$ python -q
>>> import numpy as np
>>> np.set_printoptions(precision=3, suppress=True, linewidth=160, sign=" ")
>>> tidy = lambda a: np.round(a, 3) + 0
>>> m1 = np.load("case12.npy")
>>> m1
array([[-0.8  ,  0.5  , -3.207,  0.6  , -1.1  ],
       [ 0.1  ,  0.2  ,  0.373, -2.3  , -0.4  ],
       [ 0.1  , -1.3  ,  0.339,  0.   ,  0.7  ],
       [ 1.5  ,  0.1  ,  6.066, -0.5  , -0.2  ],
       [ 0.4  ,  0.9  ,  1.698,  0.5  ,  0.7  ],
       [-1.8  ,  1.8  , -7.287,  0.   ,  0.   ],
       [-0.8  ,  0.1  , -3.429,  1.   ,  2.   ],
       [ 2.   ,  1.   ,  7.969, -1.4  ,  0.6  ],
       [ 0.3  , -0.8  ,  1.211, -1.5  ,  0.6  ],
       [-1.8  , -0.8  , -7.091,  0.9  , -0.7  ],
       [-0.9  ,  1.4  , -3.732,  2.4  ,  1.3  ],
       [-0.4  ,  0.7  , -1.567, -1.4  ,  0.9  ],
       [-0.2  , -0.6  , -0.772, -2.1  ,  1.   ],
       [-0.5  ,  0.   , -1.981, -0.1  ,  1.5  ],
       [ 1.2  , -0.8  ,  4.794,  0.7  , -1.8  ],
       [ 0.2  , -1.2  ,  0.683, -0.3  ,  0.   ],
       [-1.5  , -1.7  , -6.051, -0.2  ,  0.2  ],
       [-0.6  ,  0.   , -2.573,  0.3  , -2.4  ],
       [-0.4  ,  0.5  , -1.56 ,  0.1  ,  1.6  ],
       [-0.5  ,  1.2  , -1.861,  0.8  , -0.5  ],
       [-2.1  ,  0.2  , -8.498, -0.1  ,  0.1  ],
       [ 1.3  ,  0.9  ,  5.292,  1.   ,  0.1  ]])
>>> dist = np.linalg.norm(m1[:, None] - m1[None], axis=-1)
>>> (dist + 1e9 * np.eye(22)).round(6).argmin(axis=1)
array([ 17,   8,  15,  21,  15,  20,  13,   3,  15,  16,   6,  13,  11,  18,   3,   2,   9,   0,  13,   0,   5,   3])
>>> np.linalg.matrix_rank(dist ** 2)
np.int64(7)
>>> dist.mean(axis=1).argmax()
np.int64(7)
